$ python3 -q
>>> import numpy as np
>>> np.set_printoptions(suppress=True, linewidth=100)
>>> def rd(a):
...     return np.round(a, 2) + 0
... 
>>> W0 = np.load("test2.npy")
>>> W0
array([[ 0, -4,  4],
       [ 0,  0,  0],
       [ 0,  0,  0],
       [ 0,  0,  0],
       [-5, -3,  0],
       [ 0, -4,  4],
       [-5, -3,  0],
       [-5, -7,  4],
       [-5, -7,  4],
       [ 0, -4,  4],
       [ 3,  4,  1],
       [ 0,  0,  0],
       [ 0,  0,  0],
       [ 0,  0,  0],
       [ 0,  0,  0],
       [ 0,  0,  0],
       [ 3,  4,  1]])
>>> # row 2 repeats row 1
>>> gram = np.cov(W0, rowvar=False)
>>> gram.shape
(3, 3)
>>> np.median(W0, axis=0)
array([0., 0., 0.])
>>> rd(np.linalg.eigvalsh(gram)[::-1])
array([16.28,  3.57,  0.28])
>>> rd(np.corrcoef(W0[:, 1], W0[:, 2])[0, 1])
np.float64(-0.7)
>>> rd(W0.std(axis=0))
array([2.5 , 3.09, 1.77])
>>> np.argwhere(np.triu(np.abs(np.corrcoef(W0.T)) > 0.8, 1))
array([], shape=(0, 2), dtype=int64)
>>> f = np.array([3, 5])
>>> np.array([np.convolve(row, f, "same") for row in W0])
array([[  0, -12,  -8],
       [  0,   0,   0],
       [  0,   0,   0],
       [  0,   0,   0],
       [-15, -34, -15],
       [  0, -12,  -8],
       [-15, -34, -15],
       [-15, -46, -23],
       [-15, -46, -23],
       [  0, -12,  -8],
       [  9,  27,  23],
       [  0,   0,   0],
       [  0,   0,   0],
       [  0,   0,   0],
       [  0,   0,   0],
       [  0,   0,   0],
       [  9,  27,  23]])
>>> np.cross(W0[5, :3], W0[1, :3])
array([0, 0, 0])
>>> M = np.load("sample5.npy")
>>> M
array([[0.38, 0.25, 0.25, 0.12],
       [0.6 , 0.4 , 0.  , 0.  ],
       [0.  , 0.5 , 0.25, 0.25],
       [0.12, 0.38, 0.38, 0.12]])
>>> rng = np.random.default_rng(703224)
>>> idx = rng.permutation(4)
>>> idx
array([1, 2, 0, 3])
>>> M2 = M[idx][:, idx]
>>> np.diag(M2)
array([0.4 , 0.25, 0.38, 0.12])
>>> M2
array([[0.4 , 0.  , 0.6 , 0.  ],
       [0.5 , 0.25, 0.  , 0.25],
       [0.25, 0.25, 0.38, 0.12],
       [0.38, 0.38, 0.12, 0.12]])
>>> rd(np.linalg.det(M2)), rd(np.linalg.det(M[idx]))
(np.float64(-0.01), np.float64(-0.01))
